% python3 -q
>>> import numpy as np
>>> np.set_printoptions(precision=2, suppress=True, linewidth=120, floatmode="fixed")
>>> E = np.loadtxt("arr.csv", delimiter=",")
>>> E
array([[ 1.00,  1.00, -1.00, -1.00, -1.00, -1.00,  1.00,  1.00],
       [ 1.00, -1.00,  1.00, -1.00,  1.00, -1.00,  1.00, -1.00],
       [ 1.00, -1.00,  1.00, -1.00, -1.00,  1.00, -1.00,  1.00]])
>>> r0 = np.array([0, -1, -1])
>>> np.cross(E[2, :3], E[0, :3])
array([0.00, 2.00, 2.00])
>>> np.convolve(E[2], r0)
array([ 0.00, -1.00,  0.00,  0.00,  0.00,  2.00,  0.00,  0.00,  0.00, -1.00])
>>> M = np.loadtxt("a.csv", delimiter=",")
>>> M
array([[-2.00,  1.00,  0.00,  0.00,  0.00,  0.00],
       [ 2.00,  0.00,  0.00,  0.00,  0.00,  0.00],
       [ 1.00,  1.00,  0.00,  0.00,  0.00,  0.00],
       [ 0.00,  0.00, -2.00,  1.00,  0.00,  0.00],
       [ 0.00,  0.00,  2.00,  0.00,  0.00,  0.00],
       [ 0.00,  0.00,  1.00,  1.00,  0.00,  0.00],
       [ 0.00,  0.00,  0.00,  0.00, -2.00,  1.00],
       [ 0.00,  0.00,  0.00,  0.00,  2.00,  0.00],
       [ 0.00,  0.00,  0.00,  0.00,  1.00,  1.00]])
>>> vec = np.array([1, 1, 1, -2, -2, 0])
>>> a = np.maximum(M @ vec, 0)
>>> np.maximum(M @ vec, 0) - np.maximum(-M @ vec, 0)
array([-1.00,  2.00,  2.00, -4.00,  2.00, -1.00,  4.00, -4.00, -2.00])
>>> np.flatnonzero(a > 1e-9)
array([1, 2, 4, 6])
>>> M.T @ a
array([ 6.00,  2.00,  4.00,  0.00, -8.00,  4.00])
>>> M * (a > 1e-9)[:, None]
array([[-0.00,  0.00,  0.00,  0.00,  0.00,  0.00],
       [ 2.00,  0.00,  0.00,  0.00,  0.00,  0.00],
       [ 1.00,  1.00,  0.00,  0.00,  0.00,  0.00],
       [ 0.00,  0.00, -0.00,  0.00,  0.00,  0.00],
       [ 0.00,  0.00,  2.00,  0.00,  0.00,  0.00],
       [ 0.00,  0.00,  0.00,  0.00,  0.00,  0.00],
       [ 0.00,  0.00,  0.00,  0.00, -2.00,  1.00],
       [ 0.00,  0.00,  0.00,  0.00,  0.00,  0.00],
       [ 0.00,  0.00,  0.00,  0.00,  0.00,  0.00]])
